$ python3 -q
>>> import numpy as np
>>> np.set_printoptions(precision=3, suppress=True, linewidth=100, legacy="1.25")
>>> tidy = lambda a: np.round(a, 3) + 0
>>> mat = np.array([[2.0, 0.0, -4.0], [0.0, -1.0, -1.0], [0.0, 0.0, -2.0]])
>>> # triangular
>>> proj = np.triu(np.array([[-3, 5, -2], [-2, -2, 0], [3, -3, 4]]), 1) + np.eye(3)
>>> A2 = proj @ mat @ np.linalg.inv(proj)
>>> np.linalg.matrix_rank(A2)
3
>>> np.trace(A2), np.trace(mat)
(-1.0, -1.0)
>>> A2 = mat / np.linalg.norm(mat, axis=1, keepdims=True)
>>> cov = A2 @ A2.T
>>> tidy(cov)
array([[1.   , 0.632, 0.894],
       [0.632, 1.   , 0.707],
       [0.894, 0.707, 1.   ]])
>>> (cov - 2 * np.eye(3)).round(6).argmax(axis=1)
array([2, 2, 0])
>>> tidy(cov[2])
array([0.894, 0.707, 1.   ])
>>> tidy(np.linalg.norm(A2, axis=1))
array([1., 1., 1.])
>>> w, vecs = np.linalg.eig(mat)
>>> w
array([ 2., -1., -2.])
>>> tidy(np.sort(np.linalg.eigvals(mat @ mat)))
array([1., 4., 4.])
>>> A2 = mat / np.sqrt((mat ** 2).mean(axis=1, keepdims=True))
>>> tidy(np.linalg.norm(A2, axis=1))
array([1.732, 1.732, 1.732])
>>> tidy(A2[0])
array([ 0.775,  0.   , -1.549])
>>> E = np.loadtxt("out10.csv", delimiter=",")
>>> E
array([[ 17.108,   6.101,   0.043],
       [ 12.715,   4.388,  -1.496],
       [  7.605,   2.39 ,  -2.806],
       [  3.535,   0.827,  -2.924],
       [  2.935,   0.61 ,  -2.762],
       [  2.518,   0.465,  -2.594],
       [  1.507,   0.157,  -1.886],
       [  0.637,   0.013,  -0.794],
       [ -0.042,   0.   ,   0.041],
       [ -0.256,  -0.001,   0.227],
       [ -0.55 ,  -0.004,   0.424],
       [ -1.815,  -0.072,   0.758],
       [ -1.923,  -0.082,   0.762],
       [ -4.87 ,  -0.457,   0.21 ],
       [ -8.422,  -1.08 ,  -1.187],
       [-10.562,  -1.501,  -2.19 ],
       [-11.594,  -1.713,  -2.701],
       [-12.762,  -1.959,  -3.295],
       [-18.298,  -3.185,  -6.285],
       [-25.391,  -4.858, -10.372],
       [-30.675,  -6.154, -13.526],
       [-33.439,  -6.844, -15.203]])
>>> Xc = E - E.mean(axis=0)
>>> vecs = np.linalg.svd(Xc)[2][:1]
>>> A2 = Xc - Xc @ vecs.T @ vecs
>>> tidy(A2.std(axis=0))
array([0.624, 0.608, 2.322])
>>> tidy(np.linalg.norm(A2) / np.linalg.norm(Xc))
0.181
>>> Xc = E - E.mean(axis=0)
>>> Uu, sv, Vt = np.linalg.svd(Xc, full_matrices=False)
>>> tidy(np.abs(Vt[-1]))
array([0.235, 0.97 , 0.062])
>>> tidy(Vt[0] * np.sign(Vt[0, np.abs(Vt[0]).argmax()]))
array([0.939, 0.21 , 0.273])
>>> (np.sign(Uu[:, 0]) == np.sign(Uu[0, 0])).astype(int)
array([1, 1, 1, 1, 1, 1, 1, 1, 1, 1, 1, 1, 1, 1, 0, 0, 0, 0, 0, 0, 0, 0])
>>> np.searchsorted(np.cumsum(sv ** 2) / (sv ** 2).sum(), 0.9) + 1
1
>>> np.abs(Uu[:, 0]).argmax()
21
>>> tidy(sv)
array([63.145, 11.346,  2.568])
>>> proj = E @ np.linalg.solve(E.T @ E, E.T)
>>> tidy(np.trace(proj))
3.0
>>> Uu, sv, Vt = np.linalg.svd(E, full_matrices=False)
>>> tidy(Uu.T @ Uu)
array([[1., 0., 0.],
       [0., 1., 0.],
       [0., 0., 1.]])
>>> np.abs(Uu[:, 0]).round(6).argmax()
21
>>> tidy(np.abs(Vt[0]))
array([0.929, 0.193, 0.315])
>>> tidy(sv)
array([68.722, 13.286,  3.026])
>>> np.allclose(Uu * sv @ Vt, E)
True
>>> (sv > 1e-8).sum()
3
>>> tidy(sv / sv[0])
array([1.   , 0.193, 0.044])
>>> tidy(np.cumsum(sv ** 2) / np.sum(sv ** 2))
array([0.962, 0.998, 1.   ])
>>> W0 = np.loadtxt("data.csv", delimiter=",")
>>> W0
array([[0., 0.],
       [1., 2.]])
>>> tidy(np.trace(np.linalg.pinv(W0) @ W0))
1.0
>>> np.allclose(W0[:-1].T @ np.linalg.lstsq(W0[:-1].T, W0[-1])[0], W0[-1])
False
>>> np.linalg.lstsq(W0[:-1].T, W0[-1])[2]
0
>>> tidy(W0 @ np.linalg.pinv(W0) @ W0)
array([[0., 0.],
       [1., 2.]])
>>> np.unique(W0.round(6), axis=0).shape
(2, 2)
>>> x0 = np.array([-2, -5])
>>> h1 = np.maximum(W0 @ x0, 0)
>>> W0 * (h1 > 1e-9)[:, None]
array([[0., 0.],
       [0., 0.]])
>>> h1
array([0., 0.])
>>> proj = np.triu(np.array([[-3, -5], [2, -5]]), 1) + np.eye(2)
>>> A2 = proj @ W0 @ np.linalg.inv(proj)
>>> proj @ W0 - W0 @ proj
array([[ -5., -10.],
       [  0.,   5.]])
>>> np.trace(A2), np.trace(W0)
(2.0, 2.0)
>>> m1 = np.load("x.npy")
>>> m1
array([[ 1,  5,  2,  1],
       [ 2,  5,  0,  1],
       [ 1,  5,  3,  2],
       [-3, -5,  2, -1]])
>>> A2 = np.array([[-1, -1], [-1, 2], [-2, -1], [0, -2]])
>>> np.einsum("ik,kj->ji", m1, A2)
array([[-10,  -7, -12,   4],
       [  5,   6,   2,  -7]])
>>> np.linalg.matrix_rank(np.vstack([m1, A2.T]))
4
>>> m1 @ A2
array([[-10,   5],
       [ -7,   6],
       [-12,   2],
       [  4,  -7]])
>>> Uu, sv, Vt = np.linalg.svd(m1)
>>> tidy(sv)
array([10.992,  4.21 ,  0.667,  0.   ])
>>> np.argmax(sv[:-1] / (sv[1:] + 1e-6)) + 1
3
>>> A2 = Uu[:, :3] @ np.diag(sv[:3]) @ Vt[:3]
>>> tidy(np.abs(m1 - A2).max())
0.0
>>> tidy(np.linalg.norm(m1 - A2, 2)), tidy(sv[3])
(0.0, 0.0)
>>> tidy(np.linalg.norm(m1 - A2) / np.linalg.norm(m1))
0.0
>>> A = np.array([[-0.8, 3.8, 0.1],
...     [-0.5, -1.3, -0.3],
...     [2.0, 0.2, -0.7],
...     [-0.6, -0.4, -0.3],
...     [-0.6, 0.1, 0.1],
...     [-0.7, 0.3, 0.9],
...     [-0.7, -1.1, 0.1],
...     [0.7, -0.5, -2.0],
...     [-0.2, -0.5, -0.4],
...     [0.4, 0.3, 0.7],
...     [-1.7, 0.7, 0.8],
...     [2.1, -0.2, -0.3],
...     [0.6, 0.5, 0.9],
...     [0.6, -1.0, 0.1],
...     [-0.8, -3.0, -0.5],
...     [-3.0, 1.0, 0.0]])
>>> x0 = np.array([-3, 2, -4])
>>> target = A @ x0
>>> tidy(np.linalg.lstsq(A, target)[0])
array([-3.,  2., -4.])
>>> tidy(np.linalg.solve(A.T @ A, A.T @ target))
array([-3.,  2., -4.])
>>> tidy(target)
array([ 9.6,  0.1, -2.8,  2.2,  1.6, -0.9, -0.5,  4.9,  1.2, -3.4,  3.3, -5.5, -4.4, -4.2, -1.6,
       11. ])
>>> rng = np.random.default_rng(310)
>>> target = target + 0.3 * rng.normal(size=16)
>>> tidy(target)
array([ 9.688,  0.044, -2.463,  2.011,  1.609, -0.584, -0.363,  5.205,  1.344, -3.344,  3.182,
       -5.723, -4.213, -4.447, -1.801, 10.66 ])
>>> b, *_ = np.linalg.lstsq(A, target)
>>> tidy(np.linalg.norm(target - A @ b))
0.759
>>> tidy(b)
array([-2.938,  2.041, -4.027])
>>> tidy(A.T @ (target - A @ b))
array([0., 0., 0.])
